$ python3 -q
>>> import numpy as np
>>> np.set_printoptions(precision=3, suppress=True, linewidth=100, sign=" ")
>>> tidy = lambda a: np.round(a, 3) + 0
>>> J = np.loadtxt("data.csv", delimiter=",")
>>> J
array([[ 0.3,  1.4,  1. , -0.1],
       [ 0.8, -0.4, -1.9,  2.1],
       [ 0.3,  0.4,  1.1, -1.4],
       [ 0.8,  0.1,  1.4,  0.5],
       [-1.6, -0.2,  0.7,  0.2],
       [ 0.1, -0.6, -0.2,  0. ],
       [-1.7,  1.3,  0.5,  0.4],
       [-0.4, -1.4,  0.2,  0. ],
       [-0.6, -0.3,  0.2,  0.5],
       [ 3. ,  3.5, -4. , -2.5],
       [-1.8,  0.2,  0.6,  0. ],
       [ 0.2, -0.5, -1.1, -1.9],
       [-0.5,  0.5, -2. ,  0.2],
       [ 0. ,  0.6, -1.1,  0.3],
       [-0.1,  0.1,  0.6, -0.5],
       [-0.3,  0.2, -1.4,  0.4],
       [ 0.6,  1.1, -0.2,  0.1],
       [-1.3, -0.4,  0.3,  0.7],
       [ 0.7,  1.4, -0.6,  1. ],
       [ 0. , -0.4, -0.6,  2.8],
       [ 0.3, -0.1, -1.4, -1. ],
       [-1.2,  0.1,  0.6,  0.2],
       [-0.2,  1.6,  1.2, -0.2],
       [ 0.1,  1. , -0.2, -0.2],
       [-0.7, -0.1, -0.6,  0. ],
       [ 2.6,  0.3, -0.8,  0.4],
       [-0.2, -0.6, -0.7, -1.3]])
>>> rng = np.random.default_rng(892416)
>>> other = J + rng.integers(-2, 3, (27, 1)) @ rng.integers(-2, 3, (1, 4))
>>> tidy(other)
array([[ 0.3,  1.4,  1. , -0.1],
       [ 0.8,  3.6, -1.9,  6.1],
       [ 0.3, -1.6,  1.1, -3.4],
       [ 0.8,  0.1,  1.4,  0.5],
       [-1.6, -0.2,  0.7,  0.2],
       [ 0.1,  1.4, -0.2,  2. ],
       [-1.7, -0.7,  0.5, -1.6],
       [-0.4,  0.6,  0.2,  2. ],
       [-0.6,  3.7,  0.2,  4.5],
       [ 3. ,  7.5, -4. ,  1.5],
       [-1.8, -1.8,  0.6, -2. ],
       [ 0.2, -2.5, -1.1, -3.9],
       [-0.5, -3.5, -2. , -3.8],
       [ 0. ,  2.6, -1.1,  2.3],
       [-0.1, -1.9,  0.6, -2.5],
       [-0.3, -3.8, -1.4, -3.6],
       [ 0.6, -0.9, -0.2, -1.9],
       [-1.3, -0.4,  0.3,  0.7],
       [ 0.7, -0.6, -0.6, -1. ],
       [ 0. , -0.4, -0.6,  2.8],
       [ 0.3,  3.9, -1.4,  3. ],
       [-1.2, -1.9,  0.6, -1.8],
       [-0.2, -2.4,  1.2, -4.2],
       [ 0.1,  5. , -0.2,  3.8],
       [-0.7,  3.9, -0.6,  4. ],
       [ 2.6,  2.3, -0.8,  2.4],
       [-0.2, -4.6, -0.7, -5.3]])
>>> np.abs(other - J).sum(axis=1)
array([ 0.,  8.,  4.,  0.,  0.,  4.,  4.,  4.,  8.,  8.,  4.,  4.,  8.,  4.,  4.,  8.,  4.,  0.,
        4.,  0.,  8.,  4.,  8.,  8.,  8.,  4.,  8.])
>>> np.linalg.matrix_rank(other - J, tol=1e-8)
np.int64(1)
>>> d = np.linalg.norm(other[:, None] - other[None], axis=-1)
>>> d[3].round(6).argsort(kind="stable")[:4]
array([  3,   0,   7,  17])
>>> np.flatnonzero(d[3] < d.mean() / 2)
array([  0,   3,   4,   5,   7,  17,  18])
>>> d.shape
(27, 27)
>>> other = np.c_[J[:, :1] @ np.array([[-3]]), np.array([4, 8, 9, 7, 4, 0, 7, 2, 9, 6, 3, 5, 1, 2, 1, 5, 5, 8, 8, 7, 3, 2, 7, 1, 2, 3, 9])]
>>> tidy(other)
array([[-0.9,  4. ],
       [-2.4,  8. ],
       [-0.9,  9. ],
       [-2.4,  7. ],
       [ 4.8,  4. ],
       [-0.3,  0. ],
       [ 5.1,  7. ],
       [ 1.2,  2. ],
       [ 1.8,  9. ],
       [-9. ,  6. ],
       [ 5.4,  3. ],
       [-0.6,  5. ],
       [ 1.5,  1. ],
       [ 0. ,  2. ],
       [ 0.3,  1. ],
       [ 0.9,  5. ],
       [-1.8,  5. ],
       [ 3.9,  8. ],
       [-2.1,  8. ],
       [ 0. ,  7. ],
       [-0.9,  3. ],
       [ 3.6,  2. ],
       [ 0.6,  7. ],
       [-0.3,  1. ],
       [ 2.1,  2. ],
       [-7.8,  3. ],
       [ 0.6,  9. ]])
>>> tidy(np.linalg.norm(other - J @ np.linalg.lstsq(J, other)[0], axis=0))
array([  0.   ,  26.011])
>>> tidy(np.linalg.lstsq(J, other[:, 0])[0])
array([-3.,  0.,  0.,  0.])
>>> np.linalg.matrix_rank(other)
np.int64(2)
>>> x0 = np.array([4, 2, 4, 1])
>>> (J @ x0).argmax()
np.int64(3)
>>> J @ np.eye(4)[2]
array([ 1. , -1.9,  1.1,  1.4,  0.7, -0.2,  0.5,  0.2,  0.2, -4. ,  0.6, -1.1, -2. , -1.1,  0.6,
       -1.4, -0.2,  0.3, -0.6, -0.6, -1.4,  0.6,  1.2, -0.2, -0.6, -0.8, -0.7])
>>> tidy(J @ x0)
array([ 7.9, -3.1,  5. ,  9.5, -3.8, -1.6, -1.8, -3.6, -1.7,  0.5, -4.4, -6.5, -8.8, -2.9,  1.7,
       -6. ,  3.9, -4.1,  4.2, -0.4, -5.6, -2. ,  7. ,  1.4, -5.4,  8.2, -6.1])
>>> tidy(J @ (2 * x0))
array([ 15.8,  -6.2,  10. ,  19. ,  -7.6,  -3.2,  -3.6,  -7.2,  -3.4,   1. ,  -8.8, -13. , -17.6,
        -5.8,   3.4, -12. ,   7.8,  -8.2,   8.4,  -0.8, -11.2,  -4. ,  14. ,   2.8, -10.8,  16.4,
       -12.2])
>>> np.linalg.norm(J @ x0) <= np.linalg.norm(J, 2) * np.linalg.norm(x0) + 1e-9
np.True_
>>> J * x0
array([[  1.2,   2.8,   4. ,  -0.1],
       [  3.2,  -0.8,  -7.6,   2.1],
       [  1.2,   0.8,   4.4,  -1.4],
       [  3.2,   0.2,   5.6,   0.5],
       [ -6.4,  -0.4,   2.8,   0.2],
       [  0.4,  -1.2,  -0.8,   0. ],
       [ -6.8,   2.6,   2. ,   0.4],
       [ -1.6,  -2.8,   0.8,   0. ],
       [ -2.4,  -0.6,   0.8,   0.5],
       [ 12. ,   7. , -16. ,  -2.5],
       [ -7.2,   0.4,   2.4,   0. ],
       [  0.8,  -1. ,  -4.4,  -1.9],
       [ -2. ,   1. ,  -8. ,   0.2],
       [  0. ,   1.2,  -4.4,   0.3],
       [ -0.4,   0.2,   2.4,  -0.5],
       [ -1.2,   0.4,  -5.6,   0.4],
       [  2.4,   2.2,  -0.8,   0.1],
       [ -5.2,  -0.8,   1.2,   0.7],
       [  2.8,   2.8,  -2.4,   1. ],
       [  0. ,  -0.8,  -2.4,   2.8],
       [  1.2,  -0.2,  -5.6,  -1. ],
       [ -4.8,   0.2,   2.4,   0.2],
       [ -0.8,   3.2,   4.8,  -0.2],
       [  0.4,   2. ,  -0.8,  -0.2],
       [ -2.8,  -0.2,  -2.4,   0. ],
       [ 10.4,   0.6,  -3.2,   0.4],
       [ -0.8,  -1.2,  -2.8,  -1.3]])
>>> np.sign((J @ x0).round(6))
array([ 1., -1.,  1.,  1., -1., -1., -1., -1., -1.,  1., -1., -1., -1., -1.,  1., -1.,  1., -1.,
        1., -1., -1., -1.,  1.,  1., -1.,  1., -1.])
>>> tidy((J * x0).sum(axis=1))
array([ 7.9, -3.1,  5. ,  9.5, -3.8, -1.6, -1.8, -3.6, -1.7,  0.5, -4.4, -6.5, -8.8, -2.9,  1.7,
       -6. ,  3.9, -4.1,  4.2, -0.4, -5.6, -2. ,  7. ,  1.4, -5.4,  8.2, -6.1])
>>> other = J / np.sqrt((J ** 2).mean(axis=1, keepdims=True))
>>> np.linalg.matrix_rank(J - J.mean(axis=1, keepdims=True))
np.int64(3)
>>> tidy(np.linalg.norm(other, axis=1))
array([ 2.,  2.,  2.,  2.,  2.,  2.,  2.,  2.,  2.,  2.,  2.,  2.,  2.,  2.,  2.,  2.,  2.,  2.,
        2.,  2.,  2.,  2.,  2.,  2.,  2.,  2.,  2.])
>>> tidy(other[5])
array([ 0.312, -1.874, -0.625,  0.   ])
>>> other = np.array([[1], [3], [2], [3]])
>>> W2 = np.array([[2, 3, 5]])
>>> K = other @ W2 + 0.1 * rng.normal(size=(4, 3))
>>> tidy(K)
array([[  1.893,   3.053,   5.13 ],
       [  6.054,   9.031,  14.988],
       [  3.889,   6.071,  10.105],
       [  5.993,   9.027,  14.994]])
>>> other = K / np.sqrt((K ** 2).mean(axis=1, keepdims=True))
>>> tidy(other[1])
array([ 0.566,  0.845,  1.402])
>>> tidy(K - K.mean(axis=1, keepdims=True))
array([[-1.466, -0.306,  1.771],
       [-3.97 , -0.993,  4.963],
       [-2.799, -0.617,  3.417],
       [-4.012, -0.978,  4.989]])
>>> F = np.load("w.npy")
>>> F
array([[-1.95, -1.  , -2.  ],
       [ 2.  , -1.95,  1.  ],
       [-2.  , -1.  , -1.95]])
>>> tidy(np.linalg.det(F.T))
np.float64(0.535)
>>> tidy(np.linalg.det(2 * F)), tidy(np.linalg.det(F))
(np.float64(4.281), np.float64(0.535))
>>> np.einsum("ii->", F)
np.float64(-5.85)
>>> np.kron(np.eye(2, dtype=int), F)
array([[-1.95, -1.  , -2.  , -0.  , -0.  , -0.  ],
       [ 2.  , -1.95,  1.  ,  0.  , -0.  ,  0.  ],
       [-2.  , -1.  , -1.95, -0.  , -0.  , -0.  ],
       [-0.  , -0.  , -0.  , -1.95, -1.  , -2.  ],
       [ 0.  , -0.  ,  0.  ,  2.  , -1.95,  1.  ],
       [-0.  , -0.  , -0.  , -2.  , -1.  , -1.95]])
>>> P = np.triu(np.array([[0, 1, -3], [3, 3, 1], [3, 2, 2]]), 1) + np.eye(3)
>>> other = P @ F @ np.linalg.inv(P)
>>> other
array([[ 6.05, -6.  , 29.  ],
       [ 0.  , -2.95,  2.  ],
       [-2.  ,  1.  , -8.95]])
>>> P @ F - F @ P
array([[ 8.,  3.,  2.],
       [-2., -3.,  6.],
       [ 0.,  2., -5.]])
>>> np.trace(other), np.trace(F)
(np.float64(-5.85), np.float64(-5.85))
>>> feats = np.load("arr.npy")
>>> feats
array([[ 1,  1,  1,  1,  1,  1,  1,  1],
       [ 1, -1,  1, -1,  1, -1,  1, -1],
       [ 1,  1, -1, -1, -1, -1,  1,  1],
       [ 1, -1, -1,  1,  1, -1, -1,  1],
       [ 1,  1, -1, -1,  1,  1, -1, -1],
       [ 1, -1,  1, -1, -1,  1, -1,  1]])
>>> C2 = feats.T @ feats
>>> C2
array([[ 6,  0,  0, -2,  2,  0,  0,  2],
       [ 0,  6, -2,  0,  0,  2,  2,  0],
       [ 0, -2,  6,  0,  0,  2,  2,  0],
       [-2,  0,  0,  6,  2,  0,  0,  2],
       [ 2,  0,  0,  2,  6,  0,  0, -2],
       [ 0,  2,  2,  0,  0,  6, -2,  0],
       [ 0,  2,  2,  0,  0, -2,  6,  0],
       [ 2,  0,  0,  2, -2,  0,  0,  6]])
>>> tidy(np.linalg.eigvalsh(C2)[::-1])
array([ 8.,  8.,  8.,  8.,  8.,  8.,  0.,  0.])
>>> np.diag(C2)
array([ 6,  6,  6,  6,  6,  6,  6,  6])
>>> np.allclose(C2, C2.T)
True
